$ ipython --no-banner

In [1]: import numpy as np

In [2]: np.set_printoptions(suppress=True, linewidth=160)

In [3]: X = np.load("dump.npy")

In [4]: X
Out[4]: 
array([[-58. ,   1. ,  -0.5,   0.7],
       [-30. ,  -1.1,   0.9,  -0.8],
       [ 12. ,  -0.2,   0.9,  -0.2],
       [  6. ,   0.2,   1.5,  -1.2]])

In [5]: Uu, s, Vt = np.linalg.svd(X, full_matrices=False)

In [6]: np.abs(Uu[:, 0]).round(6).argmax()
Out[6]: np.int64(0)

In [7]: round(float(np.sqrt((s ** 2).sum())), 1), np.round(np.linalg.norm(X), 1)
Out[7]: (66.7, np.float64(66.7))

In [8]: s.round(1)
Out[8]: array([66.7,  2.6,  1.2,  0.4])

In [9]: np.round(Uu.T @ X @ Vt.T, 1) + 0
Out[9]: 
array([[66.7,  0. ,  0. ,  0. ],
       [ 0. ,  2.6,  0. ,  0. ],
       [ 0. ,  0. ,  1.2,  0. ],
       [ 0. ,  0. ,  0. ,  0.4]])

In [10]: np.round(Uu.T @ Uu, 1) + 0
Out[10]: 
array([[1., 0., 0., 0.],
       [0., 1., 0., 0.],
       [0., 0., 1., 0.],
       [0., 0., 0., 1.]])

In [11]: np.round(Vt @ Vt.T, 1) + 0
Out[11]: 
array([[1., 0., 0., 0.],
       [0., 1., 0., 0.],
       [0., 0., 1., 0.],
       [0., 0., 0., 1.]])

In [12]: np.round(s / s[0], 1) + 0
Out[12]: array([1., 0., 0., 0.])

In [13]: Uu.shape, s.shape, Vt.shape
Out[13]: ((4, 4), (4,), (4, 4))

In [14]: W0 = np.load("sample1.npy")

In [15]: W0
Out[15]: 
array([[ 1,  0,  0],
       [-2,  1,  0],
       [-4, -2,  1]])

In [16]: x = np.array([0, 1, 3])

In [17]: target = W0 @ x

In [18]: b, lr = np.zeros(3), 1 / np.linalg.norm(W0, 2) ** 2

In [19]: for i in range(5):
    ...:     b -= lr * W0.T @ (W0 @ b - target)
    ...:     if i % 1 == 0: print(i, round(np.linalg.norm(W0 @ b - target), 1))
    ...: 
0 0.6
1 0.6
2 0.5
3 0.5
4 0.5

In [20]: round(float(np.linalg.cond(W0)), 1)
Out[20]: 42.2

In [21]: M2 = np.array([[-2, -1, 2], [0, -2, 1]])

In [22]: Z = np.kron(M2, W0)

In [23]: np.linalg.matrix_rank(Z)
Out[23]: np.int64(6)

In [24]: M2 = W0[0, 0] * W0[1:] - np.outer(W0[1:, 0], W0[0])

In [25]: M2
Out[25]: 
array([[ 0,  1,  0],
       [ 0, -2,  1]])

In [26]: W0[:, 0] / W0[0, 0]
Out[26]: array([ 1., -2., -4.])

In [27]: u, v = M2[1], M2[0]

In [28]: u @ v
Out[28]: np.int64(-2)

In [29]: p = (u @ v) / (u @ u) * u

In [30]: np.outer(u, v)
Out[30]: 
array([[ 0,  0,  0],
       [ 0, -2,  0],
       [ 0,  1,  0]])

In [31]: np.linalg.matrix_rank(np.outer(u, v))
Out[31]: np.int64(1)

In [32]: p
Out[32]: array([-0. ,  0.8, -0.4])

In [33]: np.round(v - p, 1)
Out[33]: array([0. , 0.2, 0.4])

In [34]: round(np.linalg.norm(W0, 2) / np.linalg.norm(W0), 1)
Out[34]: np.float64(0.9)

In [35]: np.linalg.matrix_rank(W0, rtol=0.1)
Out[35]: np.int64(2)

In [36]: data = np.load("layer16.npy")

In [37]: data
Out[37]: 
array([[-0.6,  0.1,  1.1, -0.2,  0.3],
       [-0.3,  0.1,  0.7, -0.1,  0.2],
       [-1.8,  0.3,  3.5, -0.6,  1. ],
       [ 0. ,  0. ,  0. ,  0. ,  0. ]])

In [38]: def softmax(z):
    ...:     e = np.exp(z - z.max(axis=-1, keepdims=True))
    ...:     return e / e.sum(axis=-1, keepdims=True)
    ...: 

In [39]: np.round(softmax(X[2]), 1) + 0
Out[39]: array([1., 0., 0., 0.])

In [40]: np.round(softmax(10 * X[2]), 1) + 0
Out[40]: array([1., 0., 0., 0.])

In [41]: att = X @ X.T / np.sqrt(4)

In [42]: softmax(att).round(6).argmax(axis=1)
Out[42]: array([0, 0, 2, 2])

In [43]: np.round(softmax(att), 1) + 0
Out[43]: 
array([[1., 0., 0., 0.],
       [1., 0., 0., 0.],
       [0., 0., 1., 0.],
       [0., 0., 1., 0.]])

In [44]: np.round(softmax(att)[2] @ X, 1)
Out[44]: array([12. , -0.2,  0.9, -0.2])
